In [1]: import numpy as np

In [2]: from numpy import linalg as LA

In [3]: np.set_printoptions(suppress=True, linewidth=140)

In [4]: rnd = lambda a: np.round(a, 3) + 0

In [5]: A = np.load("m.npy")

In [6]: A
Out[6]: 
array([[ 18,  -7,   9,  11,   2,   7,  -3,  -1,   7,  11,   6,  -7,   8,  -9,  11],
       [ -7, -16,  -5,  -2,   4,  -7,  14,   4,  17, -16,  -8,   1,  -2,   1,  12],
       [  9,  -5, -16,   1, -15,   2, -13,  -6,  -1,   7,  -3,   5,   9,  -4,  -2],
       [ 11,  -2,   1,   6,  -9,  -5, -12,  -4,  -4,  14, -14,  12,   6,  16,  -5],
       [  2,   4, -15,  -9, -12, -12,  -1,  10,  12,  -2,  -1,   6,   8,  -7, -11],
       [  7,  -7,   2,  -5, -12, -12,  -4,  -9,  -7,   8,   6,  10,   6,   0,  14],
       [ -3,  14, -13, -12,  -1,  -4,   6,  -3,   0,   3,  12,   7,  -2,  12,  -4],
       [ -1,   4,  -6,  -4,  10,  -9,  -3,  -4, -15,  -4,  11,  -7,  14, -13,   5],
       [  7,  17,  -1,  -4,  12,  -7,   0, -15,   2,  16,   7,  -2,  -3,  -7,   2],
       [ 11, -16,   7,  14,  -2,   8,   3,  -4,  16,   8,  16,  14,   3,  -5,   4],
       [  6,  -8,  -3, -14,  -1,   6,  12,  11,   7,  16,  18,  10, -14,  -4,   1],
       [ -7,   1,   5,  12,   6,  10,   7,  -7,  -2,  14,  10, -10, -15,   7, -16],
       [  8,  -2,   9,   6,   8,   6,  -2,  14,  -3,   3, -14, -15,   0,  17,  -4],
       [ -9,   1,  -4,  16,  -7,   0,  12, -13,  -7,  -5,  -4,   7,  17,   4,   1],
       [ 11,  12,  -2,  -5, -11,  14,  -4,   5,   2,   4,   1, -16,  -4,   1,  -6]])

In [7]: rng = np.random.default_rng(2080)

In [8]: labels = rng.permutation(15)

In [9]: labels
Out[9]: array([ 5,  6, 11,  7,  0,  2,  3, 13,  8, 10,  4,  1, 12, 14,  9])

In [10]: M2 = A[labels][:, labels]

In [11]: np.allclose(M2, A)
Out[11]: False

In [12]: np.diag(M2)
Out[12]: array([-12,   6, -10,  -4,  18, -16,   6,   4,   2,  18, -12, -16,   0,  -6,   8])

In [13]: LA.matrix_rank(A)
Out[13]: np.int64(15)

In [14]: print(A.shape)
(15, 15)

In [15]: A.sum(axis=0)
Out[15]: array([ 63, -10, -32,  11, -28,  -3,  12, -22,  24,  77,  43,  15,  31,   9,   2])

In [16]: [round(float(x), 3) for x in LA.svd(A, compute_uv=False)[:3]]
Out[16]: [55.673, 55.231, 51.527]

In [17]: vals, V = LA.eigh(A)

In [18]: x0 = np.array([0, 1, -1, -2, 0, 1, 0, 2, 0, 2, -1, -2, 2, 0, 0])

In [19]: x0 @ A @ x0
Out[19]: np.int64(-36)

In [20]: F = np.loadtxt("dump.csv", delimiter=",")

In [21]: F
Out[21]: 
array([[ -1.,  -1.,   1.,   3.,   0.,  -2.],
       [ -4.,   1.,   2.,   1.,   3.,  -3.],
       [ -2.,   2.,  -1.,   1.,   2.,   0.],
       [  1.,   5.,   2.,   2.,   2.,   3.],
       [ -2.,   3.,   1.,   4.,   0.,   6.],
       [ -3.,   0.,   3.,   1.,   3.,   9.],
       [ -4.,  -3.,   5.,  -1.,   2.,   6.],
       [ -4.,  -5.,   6.,  -2.,   2.,   4.],
       [ -3.,  -5.,   9.,   0.,   1.,   7.],
       [  0.,  -3.,   6.,   3.,   3.,   8.],
       [  1.,  -1.,   3.,   2.,   5.,  10.],
       [  0.,  -4.,   4.,   0.,   6.,   8.],
       [  2.,  -7.,   1.,  -1.,   4.,   7.],
       [  5.,  -4.,   1.,  -1.,   6.,   9.],
       [  3.,  -6.,  -1.,  -1.,   5.,  12.],
       [  1.,  -6.,   0.,   0.,   6.,  12.],
       [  3.,  -8.,  -1.,  -1.,   9.,  11.],
       [  4.,  -7.,   0.,   1.,  12.,  13.],
       [  7.,  -4.,  -3.,   3.,  15.,  16.],
       [  6.,  -7.,  -3.,   5.,  14.,  18.],
       [  5.,  -9.,  -2.,   2.,  15.,  18.],
       [  5., -12.,   0.,   3.,  13.,  18.],
       [  5., -15.,   1.,   6.,  14.,  19.],
       [  4., -13.,  -1.,   4.,  12.,  17.],
       [  7., -10.,   1.,   7.,  12.,  15.],
       [  7., -13.,   0.,   4.,  13.,  18.],
       [  9., -16.,  -1.,   6.,  12.,  16.]])

In [22]: M2 = F / np.sqrt((F ** 2).mean(axis=1, keepdims=True))

In [23]: print(rnd(M2[24]))
[ 0.719 -1.028  0.103  0.719  1.233  1.542]

In [24]: LA.matrix_rank(M2) == LA.matrix_rank(F)
Out[24]: np.True_

In [25]: data = 0.2 ** np.abs(np.subtract.outer(np.arange(11), np.arange(11)))

In [26]: rnd(data)
Out[26]: 
array([[1.   , 0.2  , 0.04 , 0.008, 0.002, 0.   , 0.   , 0.   , 0.   , 0.   , 0.   ],
       [0.2  , 1.   , 0.2  , 0.04 , 0.008, 0.002, 0.   , 0.   , 0.   , 0.   , 0.   ],
       [0.04 , 0.2  , 1.   , 0.2  , 0.04 , 0.008, 0.002, 0.   , 0.   , 0.   , 0.   ],
       [0.008, 0.04 , 0.2  , 1.   , 0.2  , 0.04 , 0.008, 0.002, 0.   , 0.   , 0.   ],
       [0.002, 0.008, 0.04 , 0.2  , 1.   , 0.2  , 0.04 , 0.008, 0.002, 0.   , 0.   ],
       [0.   , 0.002, 0.008, 0.04 , 0.2  , 1.   , 0.2  , 0.04 , 0.008, 0.002, 0.   ],
       [0.   , 0.   , 0.002, 0.008, 0.04 , 0.2  , 1.   , 0.2  , 0.04 , 0.008, 0.002],
       [0.   , 0.   , 0.   , 0.002, 0.008, 0.04 , 0.2  , 1.   , 0.2  , 0.04 , 0.008],
       [0.   , 0.   , 0.   , 0.   , 0.002, 0.008, 0.04 , 0.2  , 1.   , 0.2  , 0.04 ],
       [0.   , 0.   , 0.   , 0.   , 0.   , 0.002, 0.008, 0.04 , 0.2  , 1.   , 0.2  ],
       [0.   , 0.   , 0.   , 0.   , 0.   , 0.   , 0.002, 0.008, 0.04 , 0.2  , 1.   ]])

In [27]: # equal to its transpose

In [28]: low = LA.cholesky(data)

In [29]: print(rnd(low))
[[1.    0.    0.    0.    0.    0.    0.    0.    0.    0.    0.   ]
 [0.2   0.98  0.    0.    0.    0.    0.    0.    0.    0.    0.   ]
 [0.04  0.196 0.98  0.    0.    0.    0.    0.    0.    0.    0.   ]
 [0.008 0.039 0.196 0.98  0.    0.    0.    0.    0.    0.    0.   ]
 [0.002 0.008 0.039 0.196 0.98  0.    0.    0.    0.    0.    0.   ]
 [0.    0.002 0.008 0.039 0.196 0.98  0.    0.    0.    0.    0.   ]
 [0.    0.    0.002 0.008 0.039 0.196 0.98  0.    0.    0.    0.   ]
 [0.    0.    0.    0.002 0.008 0.039 0.196 0.98  0.    0.    0.   ]
 [0.    0.    0.    0.    0.002 0.008 0.039 0.196 0.98  0.    0.   ]
 [0.    0.    0.    0.    0.    0.002 0.008 0.039 0.196 0.98  0.   ]
 [0.    0.    0.    0.    0.    0.    0.002 0.008 0.039 0.196 0.98 ]]

In [30]: np.diag(low) ** 2
Out[30]: array([1.  , 0.96, 0.96, 0.96, 0.96, 0.96, 0.96, 0.96, 0.96, 0.96, 0.96])

In [31]: rnd(low @ low.T)
Out[31]: 
array([[1.   , 0.2  , 0.04 , 0.008, 0.002, 0.   , 0.   , 0.   , 0.   , 0.   , 0.   ],
       [0.2  , 1.   , 0.2  , 0.04 , 0.008, 0.002, 0.   , 0.   , 0.   , 0.   , 0.   ],
       [0.04 , 0.2  , 1.   , 0.2  , 0.04 , 0.008, 0.002, 0.   , 0.   , 0.   , 0.   ],
       [0.008, 0.04 , 0.2  , 1.   , 0.2  , 0.04 , 0.008, 0.002, 0.   , 0.   , 0.   ],
       [0.002, 0.008, 0.04 , 0.2  , 1.   , 0.2  , 0.04 , 0.008, 0.002, 0.   , 0.   ],
       [0.   , 0.002, 0.008, 0.04 , 0.2  , 1.   , 0.2  , 0.04 , 0.008, 0.002, 0.   ],
       [0.   , 0.   , 0.002, 0.008, 0.04 , 0.2  , 1.   , 0.2  , 0.04 , 0.008, 0.002],
       [0.   , 0.   , 0.   , 0.002, 0.008, 0.04 , 0.2  , 1.   , 0.2  , 0.04 , 0.008],
       [0.   , 0.   , 0.   , 0.   , 0.002, 0.008, 0.04 , 0.2  , 1.   , 0.2  , 0.04 ],
       [0.   , 0.   , 0.   , 0.   , 0.   , 0.002, 0.008, 0.04 , 0.2  , 1.   , 0.2  ],
       [0.   , 0.   , 0.   , 0.   , 0.   , 0.   , 0.002, 0.008, 0.04 , 0.2  , 1.   ]])

In [32]: f, g = data[2], data[4]

In [33]: rnd(f @ f)
Out[33]: np.float64(1.083)

In [34]: rnd(f @ g)
Out[34]: np.float64(0.123)

In [35]: p = (f @ g) / (f @ f) * f

In [36]: rnd(LA.norm(f + g) ** 2 + LA.norm(f - g) ** 2)
Out[36]: np.float64(4.333)

In [37]: print(rnd(g - p))
[-0.003 -0.015 -0.074  0.177  0.995  0.199  0.04   0.008  0.002  0.     0.   ]

In [38]: E = np.load("w.npy")

In [39]: E
Out[39]: 
array([[ 2,  7,  4,  0,  2,  5,  3,  3,  7,  6],
       [ 2,  4,  1,  0,  0,  2,  2,  2,  4,  3],
       [ 2,  7,  4,  0,  2,  5,  3,  3,  7,  6],
       [ 2,  7,  7,  0,  4,  8,  4,  3,  9,  7],
       [ 2, 10, 13,  0,  8, 14,  6,  4, 14, 11],
       [ 2,  7, 10,  0,  6, 11,  5,  3, 11,  8],
       [ 2,  4,  4,  0,  2,  5,  3,  2,  6,  4],
       [ 2,  7,  7,  0,  4,  8,  4,  3,  9,  7],
       [ 2,  7, 13,  0,  8, 14,  6,  3, 13,  9],
       [ 2,  4,  1,  0,  0,  2,  2,  2,  4,  3],
       [ 2,  7,  4,  0,  2,  5,  3,  3,  7,  6],
       [ 2, 10,  7,  0,  4,  8,  4,  4, 10,  9],
       [ 2,  4,  7,  0,  4,  8,  4,  2,  8,  5],
       [ 2,  4,  7,  0,  4,  8,  4,  2,  8,  5],
       [ 2, 10, 13,  0,  8, 14,  6,  4, 14, 11],
       [ 2,  7, 13,  0,  8, 14,  6,  3, 13,  9],
       [ 2,  1,  7,  0,  4,  8,  4,  1,  7,  3],
       [ 2,  4,  1,  0,  0,  2,  2,  2,  4,  3],
       [ 2,  1,  0,  0,  0,  0,  1,  1,  1,  0],
       [ 2, 10, 10,  0,  6, 11,  5,  4, 12, 10],
       [ 2,  1,  0,  0,  0,  0,  1,  1,  1,  0],
       [ 2, 10,  7,  0,  4,  8,  4,  4, 10,  9]])

In [40]: x0 = np.array([-1, -1, 2, 1, -3, 1])

In [41]: y = F @ x0

In [42]: y
Out[42]: 
array([  5.,  -4.,  -7.,  -3.,  11.,  10.,  16.,  17.,  30.,  17.,   3.,   2.,   1.,  -9.,  -3.,  -1., -14., -19., -35., -24., -25., -11.,
        -5.,  -8.,  -9., -11.,  -9.])

In [43]: rnd(LA.lstsq(F, y)[0])
Out[43]: array([-1., -1.,  2.,  1., -3.,  1.])

In [44]: y = y + 0.3 * rng.normal(size=27)

In [45]: rnd(y)
Out[45]: 
array([  5.134,  -4.025,  -7.217,  -3.173,  11.121,  10.091,  15.903,  16.683,  29.542,  16.818,   2.729,   1.631,   1.173,  -9.077,
        -2.963,  -1.032, -13.966, -19.151, -35.205, -24.277, -24.558, -11.449,  -4.915,  -8.155,  -9.314, -10.622,  -9.184])

In [46]: coef, *_ = LA.lstsq(F, y)

In [47]: rnd(F.T @ (y - F @ coef))
Out[47]: array([0., 0., 0., 0., 0., 0.])

In [48]: rnd(LA.norm(y - F @ coef))
Out[48]: np.float64(1.03)

In [49]: [round(float(LA.norm(LA.solve(F.T @ F + lam * np.eye(6), F.T @ y))), 2) for lam in (0, 1, 10, 100)]
Out[49]: [4.12, 4.09, 3.85, 2.7]

In [50]: rk = LA.matrix_rank(E)

In [51]: rk
Out[51]: np.int64(4)

In [52]: null = LA.svd(E)[2][rk:].T

In [53]: [int(LA.matrix_rank(E[:, :j + 1])) for j in range(10)]
Out[53]: [1, 2, 3, 3, 4, 4, 4, 4, 4, 4]

In [54]: LA.matrix_rank(E.T @ E), LA.matrix_rank(E @ E.T)
Out[54]: (np.int64(4), np.int64(4))

In [55]: f, g = E[14], E[5]

In [56]: print(f @ f)
902

In [57]: p = (f @ g) / (f @ f) * f

In [58]: print(rnd((g - p) @ f))
0.0

In [59]: print(LA.matrix_rank(np.outer(f, g)))
1

In [60]: M = np.load("out19.npy")

In [61]: M
Out[61]: 
array([[-1,  0, -1, -2, -3,  0, -3,  0],
       [ 0,  3,  0,  0,  0, -1,  0, -3],
       [-1,  0, -2, -3, -1,  0,  3,  0],
       [ 0,  0,  3,  3,  2,  0, -1,  0],
       [ 1,  0, -3,  2,  1,  0, -3,  0],
       [ 0,  0,  0,  0,  0,  2,  0,  1],
       [ 2,  0,  2, -1,  0,  0,  1,  0],
       [ 0,  3,  0,  0,  0,  2,  0, -1]])

In [62]: # 2 blocks once reordered

In [63]: M @ M
Out[63]: 
array([[ -7,   0,   0,  -4,  -3,   0,   8,   0],
       [  0,   0,   0,   0,   0, -11,   0,  -7],
       [  8,   0,   5,  -6,  -2,   0,   6,   0],
       [ -3,   0,  -5,   5,   5,   0,  -1,   0],
       [ -3,   0,   2,  18,   5,   0, -20,   0],
       [  0,   3,   0,   0,   0,   6,   0,   1],
       [ -2,   0,  -7, -14, -10,   0,   2,   0],
       [  0,   6,   0,   0,   0,  -1,   0,  -6]])

In [64]: (M != 0).astype(int)
Out[64]: 
array([[1, 0, 1, 1, 1, 0, 1, 0],
       [0, 1, 0, 0, 0, 1, 0, 1],
       [1, 0, 1, 1, 1, 0, 1, 0],
       [0, 0, 1, 1, 1, 0, 1, 0],
       [1, 0, 1, 1, 1, 0, 1, 0],
       [0, 0, 0, 0, 0, 1, 0, 1],
       [1, 0, 1, 1, 0, 0, 1, 0],
       [0, 1, 0, 0, 0, 1, 0, 1]])

In [65]: (LA.matrix_power((M != 0) + (M.T != 0) + np.eye(8), 8) > 0).astype(int)
Out[65]: 
array([[1, 0, 1, 1, 1, 0, 1, 0],
       [0, 1, 0, 0, 0, 1, 0, 1],
       [1, 0, 1, 1, 1, 0, 1, 0],
       [1, 0, 1, 1, 1, 0, 1, 0],
       [1, 0, 1, 1, 1, 0, 1, 0],
       [0, 1, 0, 0, 0, 1, 0, 1],
       [1, 0, 1, 1, 1, 0, 1, 0],
       [0, 1, 0, 0, 0, 1, 0, 1]])

In [66]: M2 = np.array([[-2, -2],
    ...:     [0, 2],
    ...:     [-2, 1],
    ...:     [2, -1],
    ...:     [-2, -2],
    ...:     [2, 1],
    ...:     [0, 1],
    ...:     [2, -2]])

In [67]: np.einsum("ik,kj->ij", M, M2)
Out[67]: 
array([[  6,   6],
       [ -8,  11],
       [  2,   8],
       [ -4,  -5],
       [  6, -12],
       [  6,   0],
       [-10,   0],
       [  2,  10]])

In [68]: np.vstack([M, M2.T]).shape
Out[68]: (10, 8)

In [69]: f = np.array([1, 1, 1])

In [70]: np.correlate(M[2], M[3], "full")
Out[70]: array([  0,   1,   0,   0,   0,  -6, -12, -20, -12,   3,   9,   9,   0,   0,   0])

In [71]: np.polyval(f, M[2])
Out[71]: array([ 1,  1,  3,  7,  1,  1, 13,  1])

In [72]: np.convolve(M[2], f)
Out[72]: array([-1, -1, -3, -5, -6, -4,  2,  3,  3,  0])

In [73]: X = np.load("run10.npy")

In [74]: X
Out[74]: 
array([[-2.,  0., -3., -3.,  0.,  0.,  0., -3., -3.,  0.,  0.,  0., -3., -3., -3.],
       [ 0., -2.,  0.,  0., -3., -3., -3.,  0.,  0., -3., -3., -3.,  0.,  0.,  0.],
       [-3.,  0., -2., -3.,  0.,  0.,  0., -3., -3.,  0.,  0.,  0., -3., -3., -3.],
       [-3.,  0., -3., -2.,  0.,  0.,  0., -3., -3.,  0.,  0.,  0., -3., -3., -3.],
       [ 0., -3.,  0.,  0., -2., -3., -3.,  0.,  0., -3., -3., -3.,  0.,  0.,  0.],
       [ 0., -3.,  0.,  0., -3., -2., -3.,  0.,  0., -3., -3., -3.,  0.,  0.,  0.],
       [ 0., -3.,  0.,  0., -3., -3., -2.,  0.,  0., -3., -3., -3.,  0.,  0.,  0.],
       [-3.,  0., -3., -3.,  0.,  0.,  0., -2., -3.,  0.,  0.,  0., -3., -3., -3.],
       [-3.,  0., -3., -3.,  0.,  0.,  0., -3., -2.,  0.,  0.,  0., -3., -3., -3.],
       [ 0., -3.,  0.,  0., -3., -3., -3.,  0.,  0., -2., -3., -3.,  0.,  0.,  0.],
       [ 0., -3.,  0.,  0., -3., -3., -3.,  0.,  0., -3., -2., -3.,  0.,  0.,  0.],
       [ 0., -3.,  0.,  0., -3., -3., -3.,  0.,  0., -3., -3., -2.,  0.,  0.,  0.],
       [-3.,  0., -3., -3.,  0.,  0.,  0., -3., -3.,  0.,  0.,  0., -2., -3., -3.],
       [-3.,  0., -3., -3.,  0.,  0.,  0., -3., -3.,  0.,  0.,  0., -3., -2., -3.],
       [-3.,  0., -3., -3.,  0.,  0.,  0., -3., -3.,  0.,  0.,  0., -3., -3., -2.]])

In [75]: # symmetric

In [76]: def softmax(z):
    ...:     e = np.exp(z - z.max(axis=-1, keepdims=True))
    ...:     return e / e.sum(axis=-1, keepdims=True)
    ...: 

In [77]: print(rnd(softmax(X).sum(axis=1)))
[1. 1. 1. 1. 1. 1. 1. 1. 1. 1. 1. 1. 1. 1. 1.]

In [78]: rnd(softmax(10 * X[12]))
Out[78]: array([0.   , 0.143, 0.   , 0.   , 0.143, 0.143, 0.143, 0.   , 0.   , 0.143, 0.143, 0.143, 0.   , 0.   , 0.   ])

In [79]: scores = X @ X.T / np.sqrt(15)

In [80]: rnd(softmax(scores)[12] @ X)
Out[80]: array([-2.879,  0.   , -2.879, -2.879,  0.   ,  0.   ,  0.   , -2.879, -2.879,  0.   ,  0.   ,  0.   , -2.844, -2.879, -2.879])

In [81]: softmax(scores).round(6).argmax(axis=1)
Out[81]: array([ 0,  1,  2,  3,  4,  5,  6,  7,  8,  9, 10, 11, 12, 13, 14])
